$ python -q
>>> import numpy as np
>>> from numpy import linalg as LA
>>> np.set_printoptions(suppress=True, linewidth=140)
>>> W0 = np.array([[0, 2, 2, 1], [0, 1, 1, 1], [2, 0, 1, 2], [2, 1, 1, 0], [1, 2, 2, 2]])
>>> W0
array([[0, 2, 2, 1],
       [0, 1, 1, 1],
       [2, 0, 1, 2],
       [2, 1, 1, 0],
       [1, 2, 2, 2]])
>>> proj = W0 @ LA.solve(W0.T @ W0, W0.T)
>>> np.round(np.diag(proj), 3)
array([0.968, 0.194, 1.   , 0.968, 0.871])
>>> np.round(proj @ W0[:, 1], 3) + 0
array([2., 1., 0., 1., 2.])
>>> np.round(np.trace(proj), 3)
np.float64(4.0)
>>> x = np.array([5, 2, 3, 2])
>>> target = W0 @ x
>>> target
array([12,  7, 17, 15, 19])
>>> rng = np.random.default_rng(6420)
>>> target = target + 0.05 * rng.normal(size=5)
>>> target.round(3)
array([12.058,  6.997, 17.013, 14.925, 18.968])
>>> coef, *_ = LA.lstsq(W0, target)
>>> np.round(W0.T @ (target - W0 @ coef), 3) + 0
array([0., 0., 0., 0.])
>>> coef.round()
array([5., 2., 3., 2.])
>>> round(LA.norm(target - W0 @ coef), 3)
np.float64(0.015)
>>> r0, g = W0[0], W0[3]
>>> r0 @ r0
np.int64(9)
>>> pr = (r0 @ g) / (r0 @ r0) * r0
>>> pr.round(3)
array([0.   , 0.889, 0.889, 0.444])
>>> round((g - pr) @ r0, 3)
np.float64(0.0)
>>> np.round(g - pr, 3)
array([ 2.   ,  0.111,  0.111, -0.444])
>>> round(LA.norm(r0 + g) ** 2 + LA.norm(r0 - g) ** 2, 3)
np.float64(30.0)
>>> labels = rng.permutation(4)
>>> Y = W0[:, labels] * rng.choice([-1, 1], 4)
>>> Y
array([[-2,  0, -2, -1],
       [-1,  0, -1, -1],
       [-1, -2,  0, -2],
       [-1, -2, -1,  0],
       [-2, -1, -2, -2]])
>>> left, _, Vh = LA.svd(W0.T @ Y)
>>> print(np.round(LA.lstsq(W0, Y)[0], 3) + 0)
[[ 0. -1.  0.  0.]
 [ 0.  0. -1.  0.]
 [-1.  0.  0.  0.]
 [ 0.  0.  0. -1.]]
>>> np.round(left @ Vh, 3) + 0
array([[ 0., -1.,  0.,  0.],
       [ 0.,  0., -1.,  0.],
       [-1.,  0.,  0.,  0.],
       [ 0.,  0.,  0., -1.]])
>>> blk = np.stack([W0, -1 * W0, W0[::-1]])
>>> np.einsum("bij,cij->bc", blk, blk)
array([[ 40, -40,  33],
       [-40,  40, -33],
       [ 33, -33,  40]])
>>> blk.shape
(3, 5, 4)
>>> print((blk @ W0.T).shape)
(3, 5, 5)
>>> r0 = np.array([1, 1, 0, 1])
>>> g = np.array([5, 3, 4, 4, 3])
>>> A = np.outer(r0, g)
>>> A
array([[5, 3, 4, 4, 3],
       [5, 3, 4, 4, 3],
       [0, 0, 0, 0, 0],
       [5, 3, 4, 4, 3]])
>>> q, evecs = LA.qr(W0[:, :2])[0], LA.qr(W0[:, 2:])[0]
>>> s = LA.svd(q.T @ evecs, compute_uv=False)
>>> print(np.round(np.degrees(np.arccos(s.clip(0, 1))), 3))
[ 7.507 66.926]
>>> round(float(np.trace(LA.pinv(A) @ A)), 3)
1.0
>>> np.round(A @ LA.pinv(A) @ A, 3)
array([[5., 3., 4., 4., 3.],
       [5., 3., 4., 4., 3.],
       [0., 0., 0., 0., 0.],
       [5., 3., 4., 4., 3.]])
>>> np.abs(np.diag(LA.qr(A)[1])) > 1e-9
array([ True, False, False, False])
>>> LA.lstsq(A[:-1].T, A[-1])[2]
np.int32(1)
>>> np.allclose(A[:-1].T @ LA.lstsq(A[:-1].T, A[-1])[0], A[-1])
True
>>> left, s, Vh = LA.svd(A)
>>> np.argmax(s[:-1] / (s[1:] + 1e-6)) + 1
np.int64(1)
>>> Y = left[:, :1] @ np.diag(s[:1]) @ Vh[:1]
>>> round(float(LA.norm(A - Y, 2)), 3), round(s[1], 3)
(0.0, np.float64(0.0))
>>> LA.matrix_rank(Y)
np.int64(1)
>>> np.round(LA.norm(A - Y) / LA.norm(A), 3)
np.float64(0.0)
>>> Y.round(3)
array([[5., 3., 4., 4., 3.],
       [5., 3., 4., 4., 3.],
       [0., 0., 0., 0., 0.],
       [5., 3., 4., 4., 3.]])
>>> feats = np.loadtxt("dump.csv", delimiter=",")
>>> feats
array([[-1.,  0.,  1.,  2.,  3.],
       [ 4.,  5.,  6.,  7.,  8.]])
>>> t = np.radians(30)
>>> R = np.eye(5)
>>> R[4, 4] = R[2, 2] = np.cos(t)
>>> R[4, 2], R[2, 4] = -np.sin(t), np.sin(t)
>>> R.round(3)
array([[ 1.   ,  0.   ,  0.   ,  0.   ,  0.   ],
       [ 0.   ,  1.   ,  0.   ,  0.   ,  0.   ],
       [ 0.   ,  0.   ,  0.866,  0.   ,  0.5  ],
       [ 0.   ,  0.   ,  0.   ,  1.   ,  0.   ],
       [ 0.   ,  0.   , -0.5  ,  0.   ,  0.866]])
>>> Y = feats @ R.T
>>> round(float(LA.det(R)), 3), round(float(np.trace(R)), 3)
(1.0, 4.732)
>>> w1 = np.array([[1, 1, 0, 0, 0],
...     [0, 0, 2, 1, 2],
...     [2, 0, 2, 0, 0],
...     [0, 1, 0, 1, 0],
...     [1, 2, 1, 2, 1]])
>>> coef = np.array([2, 0, 3, -3, -1])
>>> act = np.maximum(feats @ w1 + coef, 0)
>>> (act > 0).mean(axis=0)
array([1., 1., 1., 1., 1.])
>>> cent = np.array([[3, 4, 0], [1, -4, 5], [-4, 0, 0], [0, 3, -3], [2, -5, 2]])
>>> w1 @ cent
array([[ 4,  0,  5],
       [-4, -7,  1],
       [-2,  8,  0],
       [ 1, -1,  2],
       [ 3, -3,  6]])
>>> (act @ cent).round(6).argmax(axis=1)
array([2, 2])
>>> act @ cent
array([[ -3.,   1.,  24.],
       [  7., -14.,  94.]])
>>> def softmax(z):
...     e = np.exp(z - z.max(axis=-1, keepdims=True))
...     return e / e.sum(axis=-1, keepdims=True)
... 
>>> softmax(feats).sum(axis=1)
array([1., 1.])
>>> att = feats @ feats.T / np.sqrt(5)
>>> print(np.round(softmax(att), 3) + 0)
[[0. 1.]
 [0. 1.]]
>>> softmax(att)[1] @ feats
array([4., 5., 6., 7., 8.])
>>> E = np.loadtxt("w.csv", delimiter=",")
>>> E
array([[-1.184,  0.017, -3.503],
       [ 0.156, -0.055,  0.459],
       [-2.302,  0.023, -6.868],
       [-1.107, -0.016, -3.328],
       [-0.468, -0.001, -1.315],
       [ 1.698,  0.005,  5.033],
       [-1.584, -0.021, -4.761],
       [ 0.449,  0.034,  1.316],
       [ 0.67 , -0.029,  2.037],
       [-1.017,  0.015, -3.002],
       [-0.316,  0.011, -0.989],
       [ 1.084, -0.015,  3.317],
       [-0.382, -0.022, -1.079],
       [ 0.673, -0.025,  1.976],
       [-0.57 , -0.035, -1.829],
       [ 0.543,  0.009,  1.592],
       [-0.223, -0.024, -0.66 ],
       [-2.022, -0.006, -6.109],
       [-0.368,  0.021, -1.149],
       [-0.208, -0.031, -0.674],
       [-1.391, -0.022, -4.193],
       [-0.084, -0.012, -0.335],
       [ 0.46 , -0.036,  1.383],
       [-0.809,  0.039, -2.426],
       [-0.736,  0.001, -2.294],
       [ 0.795, -0.046,  2.475]])
>>> left, s, Vh = LA.svd(E)
>>> s.round(3)
array([16.147,  0.13 ,  0.087])
>>> Y = left[:, :1] @ np.diag(s[:1]) @ Vh[:1]
>>> LA.matrix_rank(Y)
np.int64(1)
>>> round(LA.norm(E - Y, 2), 3), round(float(s[1]), 3)
(np.float64(0.13), 0.13)
>>> Xc = E - E.mean(axis=0)
>>> evecs = LA.svd(Xc)[2][:1]
>>> Y = Xc - Xc @ evecs.T @ evecs
>>> LA.norm(Y, axis=1).round(6).argmax()
np.int64(7)
>>> print(round(float(LA.norm(Y) / LA.norm(Xc)), 3))
0.01
>>> round(float(LA.norm(feats, "nuc")), 3)
16.605
>>> np.round(LA.norm(feats, axis=0), 3)
array([4.123, 5.   , 6.083, 7.28 , 8.544])
>>> J = np.loadtxt("layer8.csv", delimiter=",")
>>> J
array([[ 3., -2.,  3., -2.],
       [ 2., -1.,  2., -1.],
       [ 3., -2.,  3., -2.],
       [ 2., -1.,  2., -1.]])
>>> proj = np.triu(np.array([[2, 1, 2, 1], [1, 1, 2, 1], [1, 3, 2, 3], [0, 3, 2, 3]]), 1) + np.eye(4)
>>> Y = proj @ J @ LA.inv(proj)
>>> print(np.trace(Y), np.trace(J))
4.0 4.0
>>> round(LA.det(Y), 3)
np.float64(-0.0)
>>> print(proj @ J - J @ proj)
[[ 10.  -9.   8. -16.]
 [  8.  -7.   6. -12.]
 [  6.  -6.   4. -13.]
 [  0.  -2.  -2.  -7.]]
>>> LA.matrix_rank(Y)
np.int64(2)
>>> print(np.round(np.poly(Y), 3) + 0)
[ 1. -4.  4.  0.  0.]
>>> rk = LA.matrix_rank(J)
>>> rk
np.int64(2)
>>> N = LA.svd(J)[2][rk:].T
>>> print(np.round(J @ N, 3) + 0)
[[0. 0.]
 [0. 0.]
 [0. 0.]
 [0. 0.]]
>>> [int(LA.matrix_rank(J[:, :j + 1])) for j in range(4)]
[1, 2, 2, 2]
>>> N.shape
(4, 2)
>>> np.round(N @ N.T, 3) + 0
array([[ 0.5,  0. , -0.5,  0. ],
       [ 0. ,  0.5,  0. , -0.5],
       [-0.5,  0. ,  0.5,  0. ],
       [ 0. , -0.5,  0. ,  0.5]])
>>> print(LA.matrix_rank(J.T @ J), LA.matrix_rank(J @ J.T))
2 2
>>> np.allclose(J @ N, 0)
True
>>> [int(LA.matrix_rank(np.delete(J, i, axis=0))) for i in range(4)]
[2, 2, 2, 2]
>>> M = np.loadtxt("data.csv", delimiter=",")
>>> M.round(3)
array([[1.   , 0.   , 0.   , 0.   , 0.   ],
       [0.   , 0.5  , 0.   , 0.5  , 0.   ],
       [0.   , 0.333, 0.333, 0.   , 0.333],
       [0.   , 0.5  , 0.   , 0.5  , 0.   ],
       [0.   , 0.   , 0.   , 0.   , 1.   ]])
>>> np.round(M @ LA.pinv(M) @ M, 3) + 0
array([[1.   , 0.   , 0.   , 0.   , 0.   ],
       [0.   , 0.5  , 0.   , 0.5  , 0.   ],
       [0.   , 0.333, 0.333, 0.   , 0.333],
       [0.   , 0.5  , 0.   , 0.5  , 0.   ],
       [0.   , 0.   , 0.   , 0.   , 1.   ]])
>>> print(np.unique(M.round(6), axis=0).shape)
(4, 5)
>>> F = np.array([[6.0, 5.0, 5.0, 5.0, 0.0],
...     [5.0, 6.0, 5.0, 5.0, 0.0],
...     [5.0, 5.0, 6.0, 5.0, 0.0],
...     [5.0, 5.0, 5.0, 6.0, 0.0],
...     [0.0, 0.0, 0.0, 0.0, 6.0]])
>>> F
array([[6., 5., 5., 5., 0.],
       [5., 6., 5., 5., 0.],
       [5., 5., 6., 5., 0.],
       [5., 5., 5., 6., 0.],
       [0., 0., 0., 0., 6.]])
>>> x = np.array([-1, 1, 0, 0, 2])
>>> target = F @ x
>>> print(target)
[-1.  1.  0.  0. 12.]
>>> np.round(LA.solve(F, -1 * target), 3) + 0
array([ 1., -1.,  0.,  0., -2.])
>>> np.round(LA.solve(F, target), 3) + 0
array([-1.,  1.,  0.,  0.,  2.])
>>> np.round(LA.solve(F, F[:, 2]), 3) + 0
array([0., 0., 1., 0., 0.])
>>> np.round(LA.solve(F.T, F[1]), 3) + 0
array([0., 1., 0., 0., 0.])
>>> np.round(LA.solve(F, target + F[:, 0]), 3) + 0
array([0., 1., 0., 0., 2.])
>>> print(round(float(LA.det(F)), 3))
126.0
>>> np.allclose(F, F.T)
True
>>> np.allclose(F @ F.T, F.T @ F)
True
>>> (F + F.T) / 2
array([[6., 5., 5., 5., 0.],
       [5., 6., 5., 5., 0.],
       [5., 5., 6., 5., 0.],
       [5., 5., 5., 6., 0.],
       [0., 0., 0., 0., 6.]])
>>> np.round(np.sort(np.abs(LA.eigvals(F))), 3)
array([ 1.,  1.,  1.,  6., 21.])
>>> Y = np.array([[2, 2, -1, -2, 1],
...     [-2, -3, -2, -1, 3],
...     [-1, -3, 1, -2, -3],
...     [-2, -2, -2, 1, 2],
...     [2, 1, 0, -2, -1]])
>>> K = np.tril(Y)
>>> K
array([[ 2,  0,  0,  0,  0],
       [-2, -3,  0,  0,  0],
       [-1, -3,  1,  0,  0],
       [-2, -2, -2,  1,  0],
       [ 2,  1,  0, -2, -1]])
>>> K @ K
array([[ 4,  0,  0,  0,  0],
       [ 2,  9,  0,  0,  0],
       [ 3,  6,  1,  0,  0],
       [ 0, 10, -4,  1,  0],
       [ 4,  0,  4,  0,  1]])
>>> print(np.prod(np.diag(K)), round(float(LA.det(K)), 3))
6 6.0
>>> np.round(np.sort(LA.eigvals(K)), 3)
array([-3., -1.,  1.,  1.,  2.])
>>> print([int(LA.matrix_rank(LA.matrix_power(K, p))) for p in range(1, 6)])
[5, 5, 5, 5, 5]
>>> round(LA.eigvals(K).sum().real, 3)
np.float64(0.0)
>>> print(np.einsum("ii->", K))
0
>>> np.round(LA.eigvals(K), 3)
array([-1.,  1.,  1., -3.,  2.])
>>> np.einsum("ij,ji->", K, K)
np.int64(16)
>>> labels = rng.permutation(5)
>>> labels
array([2, 1, 4, 0, 3])
>>> Y = K[labels][:, labels]
>>> Y
array([[ 1, -3,  0, -1,  0],
       [ 0, -3,  0, -2,  0],
       [ 0,  1, -1,  2, -2],
       [ 0,  0,  0,  2,  0],
       [-2, -2,  0, -2,  1]])
>>> np.allclose(Y, K)
False
>>> np.round(np.sort(np.abs(LA.eigvals(Y))), 3)
array([1., 1., 1., 2., 3.])
>>> round(LA.det(Y), 3), round(float(LA.det(K[labels])), 3)
(np.float64(6.0), -6.0)
>>> np.round(np.sort(np.abs(LA.eigvals(K))), 3)
array([1., 1., 1., 2., 3.])
>>> (K - K.T) / 2
array([[ 0. ,  1. ,  0.5,  1. , -1. ],
       [-1. ,  0. ,  1.5,  1. , -0.5],
       [-0.5, -1.5,  0. ,  1. ,  0. ],
       [-1. , -1. , -1. ,  0. ,  1. ],
       [ 1. ,  0.5,  0. , -1. ,  0. ]])
>>> K @ K
array([[ 4,  0,  0,  0,  0],
       [ 2,  9,  0,  0,  0],
       [ 3,  6,  1,  0,  0],
       [ 0, 10, -4,  1,  0],
       [ 4,  0,  4,  0,  1]])
>>> (K + K.T) / 2
array([[ 2. , -1. , -0.5, -1. ,  1. ],
       [-1. , -3. , -1.5, -1. ,  0.5],
       [-0.5, -1.5,  1. , -1. ,  0. ],
       [-1. , -1. , -1. ,  1. , -1. ],
       [ 1. ,  0.5,  0. , -1. , -1. ]])
>>> LA.matrix_power(K, 4)
array([[16,  0,  0,  0,  0],
       [26, 81,  0,  0,  0],
       [27, 60,  1,  0,  0],
       [ 8, 76, -8,  1,  0],
       [32, 24,  8,  0,  1]])
>>> round(float(np.abs(LA.eigvals(K)).max()), 3)
3.0
>>> Y = K + rng.integers(-2, 3, (5, 4)) @ rng.integers(-2, 3, (4, 5))
>>> Y
array([[  4,  -2,   0,   6,   4],
       [ -4,  -4,  -2,   4,   6],
       [ -1,  -3,   1,  -3,  -6],
       [ -2,  -4, -10,   0,  -2],
       [  1,  -1,  -8,  -7, -11]])
>>> LA.matrix_rank(Y - K, tol=1e-8)
np.int64(4)
